$ python -q
>>> import numpy as np
>>> np.set_printoptions(precision=2, suppress=True, linewidth=140, floatmode="fixed")
>>> mat = np.loadtxt("sample4.csv", delimiter=",")
>>> mat
array([[ 1.00,  1.00,  1.00,  1.00, -1.00, -1.00, -1.00, -1.00],
       [ 1.00,  1.00,  1.00,  1.00,  1.00,  1.00,  1.00,  1.00],
       [ 1.00, -1.00, -1.00,  1.00, -1.00,  1.00,  1.00, -1.00],
       [ 1.00, -1.00, -1.00,  1.00,  1.00, -1.00, -1.00,  1.00],
       [ 1.00,  1.00, -1.00, -1.00, -1.00, -1.00,  1.00,  1.00],
       [ 1.00,  1.00, -1.00, -1.00,  1.00,  1.00, -1.00, -1.00]])
>>> B = mat / np.linalg.norm(mat, axis=1, keepdims=True)
>>> C2 = B @ B.T
>>> print(C2[5].round(2) + 0)
[0.00 0.00 0.00 0.00 0.00 1.00]
>>> np.argwhere(np.triu(np.abs(C2) > 0.95, 1))
array([], shape=(0, 2), dtype=int64)
>>> C2.round(2) + 0
array([[1.00, 0.00, 0.00, 0.00, 0.00, 0.00],
       [0.00, 1.00, 0.00, 0.00, 0.00, 0.00],
       [0.00, 0.00, 1.00, 0.00, 0.00, 0.00],
       [0.00, 0.00, 0.00, 1.00, 0.00, 0.00],
       [0.00, 0.00, 0.00, 0.00, 1.00, 0.00],
       [0.00, 0.00, 0.00, 0.00, 0.00, 1.00]])
>>> np.linalg.norm(B, axis=1)
array([1.00, 1.00, 1.00, 1.00, 1.00, 1.00])
>>> x0 = np.array([-2, -1, -2, 2, 3, -3, 2, 3])
>>> mat @ np.ones(8)
array([0.00, 8.00, 0.00, 0.00, 0.00, 0.00])
>>> (mat * x0).sum(axis=1)
array([-8.00,  2.00, -4.00, 10.00,  2.00, -8.00])
>>> np.sign((mat @ x0).round(6))
array([-1.00,  1.00, -1.00,  1.00,  1.00, -1.00])
>>> x0 = np.array([3, 2, 1, 2, 2, 1, 1, 1])
>>> h = np.maximum(mat @ x0, 0)
>>> print(mat.T @ h)
[24.00 16.00  8.00 16.00 14.00 10.00  6.00 10.00]
>>> print(np.maximum(mat @ (3 * x0), 0))
[ 9.00 39.00  3.00  9.00  3.00  9.00]
>>> np.maximum(mat @ x0, 0) - np.maximum(-mat @ x0, 0)
array([ 3.00, 13.00,  1.00,  3.00,  1.00,  3.00])
>>> arr = np.array([[4, 9], [4, 9], [2, 7], [6, 11]])
>>> arr
array([[ 4,  9],
       [ 4,  9],
       [ 2,  7],
       [ 6, 11]])
>>> np.argsort(-np.linalg.norm(arr, axis=0).round(6), kind="stable")[:3]
array([1, 0])
>>> print(np.linalg.matrix_rank(arr, rtol=0.1))
1
>>> round(np.log10(np.linalg.cond(arr)))
1
>>> print(np.linalg.cond(arr) > 100)
False
>>> np.abs(np.linalg.svd(arr)[2][-1])
array([0.91, 0.42])
>>> [round(float(x), 2) for x in np.linalg.svd(arr, compute_uv=False)[:3]]
[20.05, 1.41]
>>> U, s, VT = np.linalg.svd(arr)
>>> np.argmax(s[:-1] / (s[1:] + 1e-6)) + 1
np.int64(1)
>>> s
array([20.05,  1.41])
>>> B = U[:, :1] @ np.diag(s[:1]) @ VT[:1]
>>> np.round(np.abs(arr - B).max(), 2)
np.float64(1.01)
>>> B
array([[ 4.12,  8.94],
       [ 4.12,  8.94],
       [ 3.01,  6.53],
       [ 5.23, 11.35]])
>>> round(np.linalg.norm(arr - B, 2), 2), round(float(s[1]), 2)
(np.float64(1.41), 1.41)
>>> np.linalg.matrix_rank(B)
np.int64(1)
>>> m1 = np.load("block3.npy")
>>> m1
array([[-0.80, -0.10,  0.40,  3.30,  1.10, -1.10,  0.20],
       [-1.60,  0.90,  1.80, -5.70, -0.20,  0.30,  0.00],
       [ 1.00, -0.30, -0.40,  1.80, -0.40,  1.30, -1.30],
       [-0.80,  0.10, -1.00,  0.30, -0.70, -0.80,  1.10],
       [ 0.00, -1.00,  0.00,  3.00,  0.00,  0.30, -1.50],
       [-0.80, -2.20,  0.60, -0.60,  1.00,  2.70,  0.50]])
>>> th = np.radians(120)
>>> Rm = np.eye(7)
>>> Rm[4, 4] = Rm[3, 3] = np.cos(th)
>>> Rm[4, 3], Rm[3, 4] = -np.sin(th), np.sin(th)
>>> Rm
array([[ 1.00,  0.00,  0.00,  0.00,  0.00,  0.00,  0.00],
       [ 0.00,  1.00,  0.00,  0.00,  0.00,  0.00,  0.00],
       [ 0.00,  0.00,  1.00,  0.00,  0.00,  0.00,  0.00],
       [ 0.00,  0.00,  0.00, -0.50,  0.87,  0.00,  0.00],
       [ 0.00,  0.00,  0.00, -0.87, -0.50,  0.00,  0.00],
       [ 0.00,  0.00,  0.00,  0.00,  0.00,  1.00,  0.00],
       [ 0.00,  0.00,  0.00,  0.00,  0.00,  0.00,  1.00]])
>>> B = m1 @ Rm.T
>>> print(np.abs(B - m1).max(axis=0))
[0.00 0.00 0.00 8.38 5.24 0.00 0.00]
>>> np.linalg.svd(m1, compute_uv=False), np.linalg.svd(B, compute_uv=False)
(array([7.85, 4.08, 2.79, 2.17, 1.23, 0.51]), array([7.85, 4.08, 2.79, 2.17, 1.23, 0.51]))
>>> M = np.loadtxt("run0.csv", delimiter=",")
>>> print(M)
[[0.00 2.00 2.00 0.00 1.00]
 [0.00 0.00 2.00 3.00 2.00]
 [0.00 0.00 0.00 0.00 0.00]
 [0.00 0.00 0.00 0.00 2.00]
 [0.00 0.00 0.00 0.00 0.00]]
>>> # rank 3
>>> round(np.trace(np.linalg.pinv(M) @ M), 2)
np.float64(3.0)
>>> np.round(M @ np.linalg.pinv(M) @ M, 2) + 0
array([[0.00, 2.00, 2.00, 0.00, 1.00],
       [0.00, 0.00, 2.00, 3.00, 2.00],
       [0.00, 0.00, 0.00, 0.00, 0.00],
       [0.00, 0.00, 0.00, 0.00, 2.00],
       [0.00, 0.00, 0.00, 0.00, 0.00]])
>>> try:
...     np.linalg.inv(M)
... except np.linalg.LinAlgError as e:
...     print(e)
... 
Singular matrix
>>> np.linalg.lstsq(M[:-1].T, M[-1])[2]
np.int32(3)
>>> np.unique(M.round(6), axis=0).shape
(4, 5)
>>> M.sum(axis=0)
array([0.00, 2.00, 4.00, 3.00, 5.00])
>>> np.unravel_index(np.abs(M).argmax(), M.shape)
(np.int64(1), np.int64(3))
>>> print(round(np.linalg.norm(M), 2))
5.48
>>> print(np.linalg.svd(M, compute_uv=False))
[4.62 2.41 1.69 0.00 0.00]
>>> np.zeros(5, 5)
Traceback (most recent call last):
  File "<python-input-57>", line 1, in <module>
    np.zeros(5, 5)
    ~~~~~~~~^^^^^^
TypeError: Cannot interpret '5' as a data type
>>> U, s, VT = np.linalg.svd(M)
>>> np.argmax(s[:-1] / (s[1:] + 1e-6)) + 1
np.int64(3)
>>> s
array([4.62, 2.41, 1.69, 0.00, 0.00])
>>> B = U[:, :3] @ np.diag(s[:3]) @ VT[:3]
>>> np.round(np.linalg.norm(M - B, 2), 2), s[3]
(np.float64(0.0), np.float64(0.0))
>>> B.round(2) + 0
array([[0.00, 2.00, 2.00, 0.00, 1.00],
       [0.00, 0.00, 2.00, 3.00, 2.00],
       [0.00, 0.00, 0.00, 0.00, 0.00],
       [0.00, 0.00, 0.00, 0.00, 2.00],
       [0.00, 0.00, 0.00, 0.00, 0.00]])
>>> np.round(np.abs(M - B).max(), 2)
np.float64(0.0)
>>> [int(np.linalg.matrix_rank(np.linalg.matrix_power(M, p))) for p in range(1, 6)]
[3, 2, 1, 0, 0]
>>> np.sort(np.linalg.eigvals(M))
array([0.00, 0.00, 0.00, 0.00, 0.00])
>>> try:
...     np.linalg.inv(M)
... except np.linalg.LinAlgError as e:
...     print("failed:", e)
... 
failed: Singular matrix
>>> data = np.loadtxt("dump.csv", delimiter=",")
>>> print(data)
[[0.10 1.00 1.00 3.00 3.00]
 [1.00 5.10 5.00 1.00 3.00]
 [3.00 5.00 4.10 1.00 2.00]
 [1.00 1.00 2.00 2.10 2.00]
 [0.00 1.00 1.00 3.00 3.10]]
>>> O, Rm = np.linalg.qr(data)
>>> np.trace(O @ O.T)
np.float64(5.0)
>>> np.allclose(Rm.T @ Rm, data.T @ data)
True
>>> np.linalg.matrix_rank(data, rtol=0.1)
np.int64(3)
>>> round(np.log10(np.linalg.cond(data)))
3
>>> np.linalg.cond(data) > 100
np.True_
>>> np.linalg.eigvals(data)
array([11.75+0.00j, -0.37+0.66j, -0.37-0.66j,  0.10+0.00j,  3.39+0.00j])
>>> print(np.kron(np.eye(2, dtype=int), data))
[[0.10 1.00 1.00 3.00 3.00 0.00 0.00 0.00 0.00 0.00]
 [1.00 5.10 5.00 1.00 3.00 0.00 0.00 0.00 0.00 0.00]
 [3.00 5.00 4.10 1.00 2.00 0.00 0.00 0.00 0.00 0.00]
 [1.00 1.00 2.00 2.10 2.00 0.00 0.00 0.00 0.00 0.00]
 [0.00 1.00 1.00 3.00 3.10 0.00 0.00 0.00 0.00 0.00]
 [0.00 0.00 0.00 0.00 0.00 0.10 1.00 1.00 3.00 3.00]
 [0.00 0.00 0.00 0.00 0.00 1.00 5.10 5.00 1.00 3.00]
 [0.00 0.00 0.00 0.00 0.00 3.00 5.00 4.10 1.00 2.00]
 [0.00 0.00 0.00 0.00 0.00 1.00 1.00 2.00 2.10 2.00]
 [0.00 0.00 0.00 0.00 0.00 0.00 1.00 1.00 3.00 3.10]]
>>> print(round(np.einsum("ii->", data), 2))
14.5
>>> E = np.load("case2.npy")
>>> E
array([[1.00, 0.20, 0.04],
       [0.20, 1.00, 0.20],
       [0.04, 0.20, 1.00]])
>>> # equal to its transpose
>>> vals, vecs = np.linalg.eigh(E)
>>> np.abs(vecs[:, -1]).round(6).argmax()
np.int64(1)
>>> np.linalg.svd(E, compute_uv=False)
array([1.30, 0.96, 0.74])
>>> (vals > 1e-8).sum(), (vals < -1e-8).sum()
(np.int64(3), np.int64(0))
>>> np.round(vecs.T @ vecs, 2) + 0
array([[1.00, 0.00, 0.00],
       [0.00, 1.00, 0.00],
       [0.00, 0.00, 1.00]])
>>> print(vecs @ np.diag(vals) @ vecs.T)
[[1.00 0.20 0.04]
 [0.20 1.00 0.20]
 [0.04 0.20 1.00]]
>>> np.unique(vals.round(6) + 0, return_counts=True)[1]
array([1, 1, 1])
>>> vals
array([0.74, 0.96, 1.30])
>>> np.linalg.eigvalsh(E @ E)
array([0.54, 0.92, 1.70])
>>> np.linalg.eigvalsh(E + 5 * np.eye(3))
array([5.74, 5.96, 6.30])
